>>> import numpy as np
>>> import numpy.linalg as la
>>> np.set_printoptions(precision=2, suppress=True, linewidth=120, sign=" ")
>>> tidy = lambda a: np.round(a, 2) + 0
>>> arr = np.loadtxt("a.csv", delimiter=",")
>>> arr
array([[-0.07,  0.02,  0.11],
       [ 3.16,  0.45,  1.  ],
       [ 0.03,  0.02,  0.  ],
       [-4.77, -0.66, -1.57],
       [ 0.02, -0.09,  0.04],
       [ 1.57,  0.26,  0.47],
       [-0.01,  0.04,  0.11],
       [ 3.26,  0.36,  0.99],
       [-4.81, -0.64, -1.56],
       [-4.81, -0.51, -1.43],
       [-3.26, -0.41, -1.04],
       [ 4.86,  0.61,  1.45],
       [-1.55, -0.21, -0.5 ],
       [-4.83, -0.57, -1.47],
       [-3.17, -0.39, -1.09],
       [-4.88, -0.66, -1.58],
       [ 1.57,  0.19,  0.48],
       [-1.55, -0.14, -0.58],
       [ 3.14,  0.29,  0.99],
       [ 3.19,  0.49,  1.03],
       [-1.57, -0.17, -0.46],
       [ 3.24,  0.41,  0.86],
       [-3.21, -0.39, -0.99],
       [-1.66, -0.23, -0.41],
       [-4.89, -0.62, -1.55],
       [ 4.86,  0.58,  1.56],
       [ 3.24,  0.37,  0.98],
       [ 3.33,  0.43,  1.15],
       [ 1.46,  0.26,  0.45],
       [ 3.17,  0.45,  0.98],
       [ 4.89,  0.58,  1.54],
       [ 4.76,  0.63,  1.39],
       [ 3.23,  0.45,  0.95],
       [-1.59, -0.19, -0.47],
       [ 1.63,  0.27,  0.41],
       [-1.61, -0.21, -0.44],
       [ 4.73,  0.57,  1.47],
       [ 1.62,  0.28,  0.55],
       [ 1.64,  0.16,  0.51]])
>>> z = arr[:, 0] > np.median(arr[:, 0])
>>> u = arr[z].mean(axis=0) - arr[~z].mean(axis=0)
>>> z.astype(int)
array([ 0,  1,  0,  0,  0,  1,  0,  1,  0,  0,  0,  1,  0,  0,  0,  0,  1,  0,  1,  1,  0,  1,  0,  0,  0,  1,  1,  1,
        0,  1,  1,  1,  1,  0,  1,  0,  1,  1,  1])
>>> tidy((((arr - arr.mean(axis=0)) @ u > 0) == z).mean())
np.float64(0.97)
>>> Xs = (arr - arr.mean(axis=0)) / arr.std(axis=0)
>>> tidy(Xs.std(axis=0))
array([ 1.,  1.,  1.])
>>> np.argwhere(np.abs(Xs) > 2)
array([], shape=(0, 2), dtype=int64)
>>> beta = la.lstsq(np.delete(Xs, 2, axis=1), Xs[:, 2])[0]
>>> tidy(1 - np.var(Xs[:, 2] - np.delete(Xs, 2, axis=1) @ beta))
np.float64(1.0)
>>> U, s, Vh = la.svd(arr)
>>> tidy(s)
array([ 21.38,   0.38,   0.3 ])
>>> np.argmax(s[:-1] / (s[1:] + 1e-6)) + 1
np.int64(1)
>>> other = U[:, :1] @ np.diag(s[:1]) @ Vh[:1]
>>> tidy(la.norm(arr - other) / la.norm(arr))
np.float64(0.02)
>>> la.matrix_rank(other)
np.int64(1)
>>> q, R = la.qr(arr)
>>> np.allclose(R.T @ R, arr.T @ arr)
True
>>> tidy(abs(R[0, 0])), tidy(la.norm(arr[:, 0]))
(np.float64(20.26), np.float64(20.26))
>>> q.shape, R.shape
((39, 3), (3, 3))
>>> tidy(R)
array([[20.26,  2.56,  6.31],
       [ 0.  , -0.3 , -0.03],
       [ 0.  ,  0.  ,  0.4 ]])
>>> tidy(q @ R)
array([[-0.07,  0.02,  0.11],
       [ 3.16,  0.45,  1.  ],
       [ 0.03,  0.02,  0.  ],
       [-4.77, -0.66, -1.57],
       [ 0.02, -0.09,  0.04],
       [ 1.57,  0.26,  0.47],
       [-0.01,  0.04,  0.11],
       [ 3.26,  0.36,  0.99],
       [-4.81, -0.64, -1.56],
       [-4.81, -0.51, -1.43],
       [-3.26, -0.41, -1.04],
       [ 4.86,  0.61,  1.45],
       [-1.55, -0.21, -0.5 ],
       [-4.83, -0.57, -1.47],
       [-3.17, -0.39, -1.09],
       [-4.88, -0.66, -1.58],
       [ 1.57,  0.19,  0.48],
       [-1.55, -0.14, -0.58],
       [ 3.14,  0.29,  0.99],
       [ 3.19,  0.49,  1.03],
       [-1.57, -0.17, -0.46],
       [ 3.24,  0.41,  0.86],
       [-3.21, -0.39, -0.99],
       [-1.66, -0.23, -0.41],
       [-4.89, -0.62, -1.55],
       [ 4.86,  0.58,  1.56],
       [ 3.24,  0.37,  0.98],
       [ 3.33,  0.43,  1.15],
       [ 1.46,  0.26,  0.45],
       [ 3.17,  0.45,  0.98],
       [ 4.89,  0.58,  1.54],
       [ 4.76,  0.63,  1.39],
       [ 3.23,  0.45,  0.95],
       [-1.59, -0.19, -0.47],
       [ 1.63,  0.27,  0.41],
       [-1.61, -0.21, -0.44],
       [ 4.73,  0.57,  1.47],
       [ 1.62,  0.28,  0.55],
       [ 1.64,  0.16,  0.51]])
>>> data = np.array([[0.32, -0.62, -0.31],
...     [-1.38, 0.68, 0.23],
...     [0.78, 0.12, 0.15],
...     [-1.18, -1.52, -0.97]])
>>> np.unravel_index(np.abs(data).argmax(), data.shape)
(np.int64(3), np.int64(1))
>>> tidy(data.mean(axis=0))
array([-0.36, -0.34, -0.22])
>>> data[4]
Traceback (most recent call last):
  File "<python-input-30>", line 1, in <module>
    data[4]
    ~~~~^^^
IndexError: index 4 is out of bounds for axis 0 with size 4
>>> data.shape
(4, 3)
>>> rank = la.matrix_rank(data)
>>> rank
np.int64(2)
>>> ns = la.svd(data)[2][rank:].T
>>> la.matrix_rank(data.T @ data), la.matrix_rank(data @ data.T)
(np.int64(2), np.int64(2))
>>> [int(la.matrix_rank(data[:, :j + 1])) for j in range(3)]
[1, 2, 2]
>>> tidy(data @ ns)
array([[ 0.],
       [ 0.],
       [ 0.],
       [ 0.]])
>>> np.allclose(data @ ns, 0)
True
>>> cov = data.T @ data
>>> tidy(la.eigvalsh(cov)[::-1])
array([ 5.22,  3.07,  0.  ])
>>> tidy(np.trace(cov)), tidy((data ** 2).sum())
(np.float64(8.29), np.float64(8.29))
>>> tidy(cov)
array([[ 4.01,  0.75,  0.84],
       [ 0.75,  3.17,  1.84],
       [ 0.84,  1.84,  1.11]])
>>> U, s, Vh = la.svd(data, full_matrices=False)
>>> np.allclose(U * s @ Vh, data)
True
>>> tidy(np.sqrt((s ** 2).sum())), tidy(la.norm(data))
(np.float64(2.88), np.float64(2.88))
>>> tidy(s / s[0])
array([ 1.  ,  0.77,  0.  ])
>>> tidy(s)
array([ 2.29,  1.75,  0.  ])
>>> np.abs(U[:, 0]).round(6).argmax()
np.int64(3)
>>> s = 20 * 0.7 ** np.arange(6)
>>> rng = np.random.default_rng(34)
>>> K = rng.normal(size=(27, 6)) * rng.permutation(s)
>>> tidy(K)
array([[ -0.39,  -8.63,  51.48,   2.31,   9.01,  -0.7 ],
       [  0.57,   2.31,   3.9 ,  -2.93,   8.61,   1.65],
       [ -1.16,  -4.93, -17.59,  -4.84,   3.87,  -1.18],
       [  8.54,  -6.09,  14.52,   0.13,  -7.96,   3.51],
       [  1.48,   5.42,  21.82,   2.37,  -6.82,   0.62],
       [  9.84,  -4.28,  10.91,  -0.94,  -6.74,  -1.89],
       [-10.6 ,  -1.82,   7.58,  -9.49,  -5.6 ,   0.7 ],
       [ -3.9 ,   5.06, -16.22,   3.36,  11.07,   1.26],
       [ -7.36,  11.91,  -5.31,   2.34, -13.84,  -2.43],
       [  3.56,  -9.61,   8.35,   8.21, -20.01,  -1.05],
       [  7.97,  -2.59,  15.72,   0.67, -23.77,  -8.74],
       [ -2.84,   5.95, -17.61,   5.67, -22.75,   2.02],
       [ -2.28,  -1.1 ,  -7.97,  -3.38,  -1.88,  -3.85],
       [  8.52,  -8.28,  11.04,  -5.26, -19.04,   1.97],
       [  3.13,   0.26,  34.74,  -3.74,  12.76,   1.04],
       [ 16.64,  -7.44,  -7.53,  -2.57, -12.48,  -5.11],
       [ -2.48,  -2.08, -18.73,  -1.24, -24.28,   4.65],
       [  4.69,   1.2 ,  13.76,  -1.77,  -9.46,  -1.94],
       [ -7.6 ,  -3.24,  20.56,  -2.44,  19.01,   1.33],
       [ 18.33,  -3.7 , -14.62,  -3.08, -30.53,   2.44],
       [  4.29,   0.73,   1.65,   4.44, -12.61,   1.14],
       [  3.46,   5.31,  29.25,   2.25, -10.8 ,   1.8 ],
       [ -2.5 ,   0.54, -20.17,  -1.32,  -0.64,  -0.95],
       [  4.98,  12.57,  -0.48,  -4.19,  -3.89,   3.82],
       [  0.98,   6.95,   4.36,   4.83,  -5.47,   4.45],
       [  2.55,   4.28,  28.45, -10.29,  19.84,   8.2 ],
       [ -1.76,  -3.51,  -3.13,   3.38,  -1.2 ,  -4.  ]])
>>> other = data + rng.integers(-2, 3, (4, 2)) @ rng.integers(-2, 3, (2, 3))
>>> tidy(other)
array([[ 1.32,  1.38,  2.69],
       [-0.38,  4.68,  4.23],
       [-1.22, -1.88, -4.85],
       [-0.18, -3.52,  0.03]])
>>> tidy(la.svd(other - data, compute_uv=False))
array([ 8.77,  3.  ,  0.  ])
>>> la.matrix_rank(other - data, tol=1e-8)
np.int64(2)
>>> Xs = (K - K.mean(axis=0)) / K.std(axis=0)
>>> np.argwhere(np.abs(Xs) > 2)
array([[  0,   2],
       [  6,   3],
       [  8,   1],
       [  9,   3],
       [ 10,   5],
       [ 15,   0],
       [ 19,   0],
       [ 23,   1],
       [ 25,   3],
       [ 25,   5]])
>>> beta = la.lstsq(np.delete(Xs, 0, axis=1), Xs[:, 0])[0]
>>> tidy(beta)
array([-0.24,  0.21, -0.17, -0.54,  0.05])
>>> other = K / np.sqrt((K ** 2).mean(axis=1, keepdims=True))
>>> tidy(la.norm(other, axis=1))
array([ 2.45,  2.45,  2.45,  2.45,  2.45,  2.45,  2.45,  2.45,  2.45,  2.45,  2.45,  2.45,  2.45,  2.45,  2.45,  2.45,
        2.45,  2.45,  2.45,  2.45,  2.45,  2.45,  2.45,  2.45,  2.45,  2.45,  2.45])
>>> la.matrix_rank(other) == la.matrix_rank(K)
np.True_
>>> other = K / la.norm(K, axis=1, keepdims=True)
>>> cov = other @ other.T
>>> (cov - 2 * np.eye(27)).round(6).argmax(axis=1)
array([ 14,  25,  22,   5,  21,   3,  17,  22,  11,  20,  17,  16,  22,  10,   0,  19,  11,  21,  25,  15,   9,   4,
         2,  24,  20,  14,  12])
>>> tidy(cov[1])
array([ 0.46,  1.  , -0.18, -0.08,  0.14, -0.12,  0.  ,  0.16, -0.6 , -0.71, -0.5 , -0.86, -0.46, -0.44,  0.68, -0.59,
       -0.86, -0.11,  0.8 , -0.76, -0.75,  0.1 , -0.39,  0.1 , -0.16,  0.87, -0.63])
>>> tidy(la.norm(other, axis=1))
array([ 1.,  1.,  1.,  1.,  1.,  1.,  1.,  1.,  1.,  1.,  1.,  1.,  1.,  1.,  1.,  1.,  1.,  1.,  1.,  1.,  1.,  1.,
        1.,  1.,  1.,  1.,  1.])
>>> tidy(np.degrees(np.arccos(np.clip(cov[1, 11], -1, 1))))
np.float64(148.82)
>>> W0 = np.load("case17.npy")
>>> W0
array([[  0,  -6,  -9,   7, -13],
       [  6,   0,   8,  -9,  12],
       [  9,  -8,   0,   2,  -3],
       [ -7,   9,  -2,   0,  -3],
       [ 13, -12,   3,   3,   0]])
>>> tidy(la.norm(W0, axis=1))
array([ 18.3 ,  18.03,  12.57,  11.96,  18.19])
>>> la.norm(W0, axis=1).argmax()
np.int64(0)
>>> tidy(la.norm(W0, 1)), tidy(la.norm(W0, np.inf))
(np.float64(35.0), np.float64(35.0))
>>> feats = np.load("arr.npy")
>>> feats
array([[-10.,  10.,   4.,   4.],
       [  0.,   0.,   0.,   0.],
       [ -8.,   6.,   2.,   4.],
       [-16.,  18.,   8.,   6.]])
>>> # rows and columns are dependent
>>> U, s, Vh = la.svd(feats)
>>> tidy(s)
array([ 32.01,   2.66,   0.19,   0.  ])
>>> other = U[:, :3] @ np.diag(s[:3]) @ Vh[:3]
>>> tidy(np.abs(feats - other).max())
np.float64(0.0)
>>> tidy(la.norm(feats - other, 2)), tidy(s[3])
(np.float64(0.0), np.float64(0.0))
>>> la.matrix_rank(other)
np.int64(3)
>>> tidy(la.norm(feats - other) / la.norm(feats))
np.float64(0.0)
>>> la.matrix_rank(feats, rtol=0.1)
np.int64(1)
>>> rank = la.matrix_rank(feats)
>>> rank
np.int64(3)
>>> ns = la.svd(feats)[2][rank:].T
>>> la.matrix_rank(feats.T @ feats), la.matrix_rank(feats @ feats.T)
(np.int64(3), np.int64(3))
>>> tidy(ns[:, 0] / ns[np.abs(ns[:, 0]).round(6).argmax(), 0])
array([ 1.,  1., -1.,  1.])
>>> [int(la.matrix_rank(np.delete(feats, i, axis=0))) for i in range(4)]
[2, 3, 2, 2]
>>> [int(la.matrix_rank(feats[:i])) for i in range(1, len(feats) + 1)]
[1, 1, 2, 3]
>>> U, s, Vh = la.svd(feats)
>>> evecs = Vh[:(s > 1e-8).sum()]
>>> vec = feats[2] + 5 * feats[3] + rng.integers(2) * np.eye(4)[2]
>>> vec
array([-88.,  96.,  42.,  34.])
>>> la.matrix_rank(np.vstack([feats, vec]))
np.int64(3)
>>> np.allclose(evecs.T @ evecs @ vec, vec)
True
>>> tidy(np.diag(evecs.T @ evecs))
array([ 0.75,  0.75,  0.75,  0.75])
>>> tidy(evecs.T @ evecs)
array([[ 0.75, -0.25,  0.25, -0.25],
       [-0.25,  0.75,  0.25, -0.25],
       [ 0.25,  0.25,  0.75,  0.25],
       [-0.25, -0.25,  0.25,  0.75]])
>>> other = np.array([[-1, 3, -2], [-1, -2, 2]])
>>> W2 = np.kron(other, feats)
>>> tidy(la.norm(W2, 2)), tidy(la.norm(other, 2) * la.norm(feats, 2))
(np.float64(146.15), np.float64(146.15))
>>> la.matrix_rank(W2)
np.int64(6)
>>> W2
array([[ 10., -10.,  -4.,  -4., -30.,  30.,  12.,  12.,  20., -20.,  -8.,  -8.],
       [ -0.,  -0.,  -0.,  -0.,   0.,   0.,   0.,   0.,  -0.,  -0.,  -0.,  -0.],
       [  8.,  -6.,  -2.,  -4., -24.,  18.,   6.,  12.,  16., -12.,  -4.,  -8.],
       [ 16., -18.,  -8.,  -6., -48.,  54.,  24.,  18.,  32., -36., -16., -12.],
       [ 10., -10.,  -4.,  -4.,  20., -20.,  -8.,  -8., -20.,  20.,   8.,   8.],
       [ -0.,  -0.,  -0.,  -0.,  -0.,  -0.,  -0.,  -0.,   0.,   0.,   0.,   0.],
       [  8.,  -6.,  -2.,  -4.,  16., -12.,  -4.,  -8., -16.,  12.,   4.,   8.],
       [ 16., -18.,  -8.,  -6.,  32., -36., -16., -12., -32.,  36.,  16.,  12.]])
>>> W2.shape
(8, 12)
>>> J = np.array([[0, 0, 0, 0, 1],
...     [0, 0, 0, 1, 0],
...     [0, 1, 0, 0, 0],
...     [0, 0, 1, 0, 0],
...     [1, 0, 0, 0, 0]])
>>> # orthonormal columns
>>> w1 = np.array([[1, 9, 8, 3], [3, 1, 4, 9], [1, 1, 1, 4], [2, 6, 3, 8], [0, 7, 3, 2]])
>>> beta = np.array([6, 1, 5, -2])
>>> hid = np.maximum(W0 @ w1 + beta, 0)
>>> la.matrix_rank(hid)
np.int64(4)
>>> (hid > 0).mean(axis=0)
array([ 0.4,  0.6,  0.6,  0.2])
>>> hid
array([[   0,    0,    0,    0],
       [   2,   93,   70,    0],
       [   0,   65,   42,    0],
       [  24,    0,    0,   44],
       [   0,  127,   73,    0]])
>>> W2 = np.array([[-2, 2, -1], [2, 0, 2], [1, 1, -1], [-2, 0, 1]])
>>> (hid @ W2).round(6).argmax(axis=1)
array([ 0,  0,  0,  1,  0])
>>> q = hid.astype(float).copy()
>>> for j in range(4):
...     q[:, j] -= q[:, :j] @ (q[:, :j].T @ q[:, j])
...     q[:, j] /= la.norm(q[:, j])
... 
>>> tidy(q.T @ q)
array([[ 1.,  0.,  0.,  0.],
       [ 0.,  1.,  0.,  0.],
       [ 0.,  0.,  1.,  0.],
       [ 0.,  0.,  0.,  1.]])
>>> other = la.inv(J)
>>> tidy(la.det(J) * other)
array([[ 0.,  0.,  0.,  0., -1.],
       [ 0.,  0., -1.,  0.,  0.],
       [ 0.,  0.,  0., -1.,  0.],
       [ 0., -1.,  0.,  0.,  0.],
       [-1.,  0.,  0.,  0.,  0.]])
>>> tidy(la.inv(other))
array([[ 0.,  0.,  0.,  0.,  1.],
       [ 0.,  0.,  0.,  1.,  0.],
       [ 0.,  1.,  0.,  0.,  0.],
       [ 0.,  0.,  1.,  0.,  0.],
       [ 1.,  0.,  0.,  0.,  0.]])
>>> tidy(la.slogdet(J)[0])
np.float64(-1.0)
>>> tidy(la.cond(J))
np.float64(1.0)
>>> (np.abs(other) > 1e-9).astype(int)
array([[ 0,  0,  0,  0,  1],
       [ 0,  0,  1,  0,  0],
       [ 0,  0,  0,  1,  0],
       [ 0,  1,  0,  0,  0],
       [ 1,  0,  0,  0,  0]])
>>> tidy(la.det(J) * la.det(other))
np.float64(1.0)
>>> other
array([[ 0.,  0.,  0.,  0.,  1.],
       [ 0.,  0.,  1.,  0.,  0.],
       [ 0.,  0.,  0.,  1.,  0.],
       [ 0.,  1.,  0.,  0.,  0.],
       [ 1.,  0.,  0.,  0.,  0.]])
